In [1]: import numpy as np

In [2]: np.set_printoptions(suppress=True, linewidth=160)

In [3]: def rd(a):
   ...:     return np.round(a, 1) + 0
   ...: 

In [4]: r0 = np.array([2, 4, 0, 0, 1, 3])

In [5]: data = 2 * np.eye(6) + np.outer(r0, r0)

In [6]: data
Out[6]: 
array([[ 6.,  8.,  0.,  0.,  2.,  6.],
       [ 8., 18.,  0.,  0.,  4., 12.],
       [ 0.,  0.,  2.,  0.,  0.,  0.],
       [ 0.,  0.,  0.,  2.,  0.,  0.],
       [ 2.,  4.,  0.,  0.,  3.,  3.],
       [ 6., 12.,  0.,  0.,  3., 11.]])

In [7]: Y = np.linalg.inv(data)

In [8]: np.allclose(Y, data.T)
Out[8]: False

In [9]: rd(np.linalg.inv(Y))
Out[9]: 
array([[ 6.,  8.,  0.,  0.,  2.,  6.],
       [ 8., 18.,  0.,  0.,  4., 12.],
       [ 0.,  0.,  2.,  0.,  0.,  0.],
       [ 0.,  0.,  0.,  2.,  0.,  0.],
       [ 2.,  4.,  0.,  0.,  3.,  3.],
       [ 6., 12.,  0.,  0.,  3., 11.]])

In [10]: rd(np.linalg.slogdet(data)[0])
Out[10]: np.float64(1.0)

In [11]: left, sigma, vt = np.linalg.svd(data)

In [12]: print(rd(sigma))
[32.  2.  2.  2.  2.  2.]

In [13]: Y = left[:, :1] @ np.diag(sigma[:1]) @ vt[:1]

In [14]: np.linalg.matrix_rank(Y)
Out[14]: np.int64(1)

In [15]: print(rd(np.linalg.norm(data - Y) / np.linalg.norm(data)))
0.1

In [16]: np.linalg.cond(data) > 100
Out[16]: np.False_

In [17]: rd(np.linalg.norm(data, 2) / np.linalg.norm(data))
Out[17]: np.float64(1.0)

In [18]: np.argsort(-np.linalg.norm(data, axis=0).round(6), kind="stable")[:3]
Out[18]: array([1, 5, 0])

In [19]: rd(np.abs(np.linalg.svd(data)[2][-1]))
Out[19]: array([0. , 0.5, 0. , 0. , 0.3, 0.8])
